% python3 -q
>>> import numpy as np
>>> import numpy.linalg as la
>>> np.set_printoptions(suppress=True, linewidth=160)
>>> mat = np.loadtxt("m.csv", delimiter=",")
>>> mat.round(3)
array([[ 0.5  ,  0.   ,  0.866,  0.   ,  0.   ],
       [ 0.   ,  1.   ,  0.   ,  0.   ,  0.   ],
       [-0.866,  0.   ,  0.5  ,  0.   ,  0.   ],
       [ 0.   ,  0.   ,  0.   ,  1.   ,  0.   ],
       [ 0.   ,  0.   ,  0.   ,  0.   ,  1.   ]])
>>> # keeps lengths
>>> rng = np.random.default_rng(8360)
>>> idx = rng.permutation(5)
>>> idx
array([2, 1, 0, 4, 3])
>>> A2 = mat[idx][:, idx]
>>> np.trace(A2)
np.float64(4.0)
>>> round(la.det(A2), 3), np.round(la.det(mat[idx]), 3)
(np.float64(1.0), np.float64(1.0))
>>> np.round(np.sort(np.abs(la.eigvals(A2))), 3)
array([1., 1., 1., 1., 1.])
>>> W0 = np.loadtxt("a.csv", delimiter=",")
>>> W0
array([[-1.067, -1.965, -3.035,  2.003,  1.035, -3.968, -0.432, -2.   , -2.397, -1.035,  0.864,  2.568],
       [ 0.735, -3.175, -1.825,  1.384, -0.175, -4.56 , -2.543, -2.   , -5.718,  0.175,  5.086,  0.457],
       [-4.912, -1.748, -3.252, -1.407,  1.252, -0.34 ,  1.709, -2.   , -0.039, -1.252, -3.417,  4.709],
       [ 0.646, -1.008, -3.992,  5.63 ,  1.992, -6.638, -0.331, -2.   , -1.34 , -1.992,  0.663,  2.669],
       [-1.742, -1.359, -3.641,  2.541,  1.641, -3.899,  0.512, -2.   , -0.847, -1.641, -1.024,  3.512],
       [ 0.268, -2.738, -2.262,  1.792,  0.262, -4.53 , -1.872, -2.   , -4.611, -0.262,  3.745,  1.128],
       [-0.058, -2.993, -2.007,  0.956,  0.007, -3.949, -1.964, -2.   , -4.957, -0.007,  3.927,  1.036],
       [-0.006, -1.532, -3.468,  3.929,  1.468, -5.461, -0.529, -2.   , -2.062, -1.468,  1.059,  2.471],
       [-1.852, -0.86 , -4.14 ,  3.428,  2.14 , -4.288,  1.066, -2.   ,  0.206, -2.14 , -2.132,  4.066],
       [ 0.033, -2.54 , -2.46 ,  1.954,  0.46 , -4.494, -1.556, -2.   , -4.096, -0.46 ,  3.112,  1.444],
       [-1.144, -1.923, -3.077,  2.009,  1.077, -3.933, -0.351, -2.   , -2.275, -1.077,  0.703,  2.649],
       [-1.053, -0.645, -4.355,  4.658,  2.355, -5.302,  0.882, -2.   ,  0.237, -2.355, -1.764,  3.882],
       [-3.977, -1.451, -3.549,  0.121,  1.549, -1.572,  1.538, -2.   ,  0.087, -1.549, -3.076,  4.538],
       [-2.742, -0.3  , -4.7  ,  3.658,  2.7  , -3.958,  2.071, -2.   ,  1.771, -2.7  , -4.142,  5.071],
       [-1.831, -0.979, -4.021,  3.212,  2.021, -4.19 ,  0.937, -2.   , -0.042, -2.021, -1.874,  3.937]])
>>> # rank 8
>>> left, sv, VT = la.svd(W0)
>>> evecs = VT[:(sv > 1e-8).sum()]
>>> x0 = W0[7] + 5 * W0[6] + rng.integers(2) * np.eye(12)[10]
>>> x0.round(3)
array([ -0.296, -16.497, -13.503,   8.709,   1.503, -25.206, -10.349, -12.   , -26.847,  -1.503,  21.694,   7.651])
>>> round(la.norm(x0 - evecs.T @ evecs @ x0), 3)
np.float64(0.0)
>>> la.matrix_rank(np.vstack([W0, x0]))
np.int64(8)
